$ python3 -q
>>> import numpy as np
>>> np.set_printoptions(suppress=True, linewidth=200)
>>> arr = np.load("block15.npy")
>>> arr
array([[ 3.895, -1.934,  2.524,  4.123, -1.991,  0.68 ,  1.817,  2.012,  3.347],
       [ 0.199, -3.152, -2.354,  2.402, -1.437,  1.061,  1.791,  0.484, -1.965],
       [-1.675, -2.368, -0.775,  0.755, -0.622,  0.434, -4.349, -0.582,  0.53 ],
       [ 5.44 , -5.631,  2.462, -2.937,  3.468, -0.119, -3.324,  5.516,  2.183],
       [-0.311,  0.803,  1.126, -0.651,  0.309, -1.207,  4.595,  3.969, -0.504],
       [-3.223,  3.992, -6.339, -1.49 ,  1.555, -0.964, -0.16 , -0.799, -1.652],
       [-2.352, -4.159,  7.457,  0.387,  5.323,  1.758, -0.967,  7.494, -0.842],
       [-4.942,  1.977, -0.462, -3.44 ,  2.335,  3.223, -1.011,  3.063,  3.845],
       [ 1.305,  3.174,  0.317,  0.409,  1.449, -1.079,  2.429,  1.383, -2.241],
       [-7.208,  3.034,  0.706,  0.177, -1.399,  1.803,  4.002, -0.104,  2.749],
       [ 2.765, -1.706,  1.087, -1.889,  2.285,  4.441, -4.367,  2.066,  2.441],
       [ 0.866, -1.821,  0.505, -0.858,  2.261, -3.58 , -3.969, -0.918, -4.941],
       [ 2.513, -5.602,  6.041, -3.068, -0.845, -4.153, -0.676, -1.133,  2.468],
       [-0.018,  2.431, -5.741, -1.773,  3.889,  3.444,  0.453,  0.159, -2.992],
       [-2.119,  5.381, -2.695, -3.194,  5.229,  4.688, -1.896,  0.159, -0.521],
       [-1.438, -0.091, -1.941,  0.801,  2.818, -4.318,  4.324,  0.304, -3.426],
       [-1.896, -2.753,  0.506,  1.653,  2.425,  3.83 , -0.846, -5.145, -1.523],
       [ 1.666,  6.786,  0.402,  3.696,  4.731,  2.995, -1.415,  0.369, -2.325],
       [ 0.578,  4.397,  3.393, -0.708, -2.732, -1.184, -1.814,  1.217,  5.099],
       [ 3.53 , -3.359,  1.019, -4.289, -0.037, -6.838,  1.7  ,  5.829,  1.841],
       [ 2.349,  3.649, -0.339, -1.046,  2.581,  0.831,  1.931,  1.702,  0.751],
       [-4.533,  4.637,  4.865, -3.284,  1.738, -0.424,  0.867, -0.48 , -5.768]])
>>> Xs = arr - arr.mean(axis=0)
>>> Uu, sv, VT = np.linalg.svd(Xs, full_matrices=False)
>>> np.round(np.abs(VT[-1]), 3)
array([0.123, 0.008, 0.012, 0.282, 0.68 , 0.388, 0.039, 0.255, 0.474])
>>> (np.sign(Uu[:, 0]) == np.sign(Uu[0, 0])).astype(int)
array([1, 1, 1, 1, 1, 0, 1, 0, 0, 0, 1, 1, 1, 0, 0, 0, 0, 0, 1, 1, 0, 0])
>>> np.abs(VT[0]).argmax()
np.int64(1)
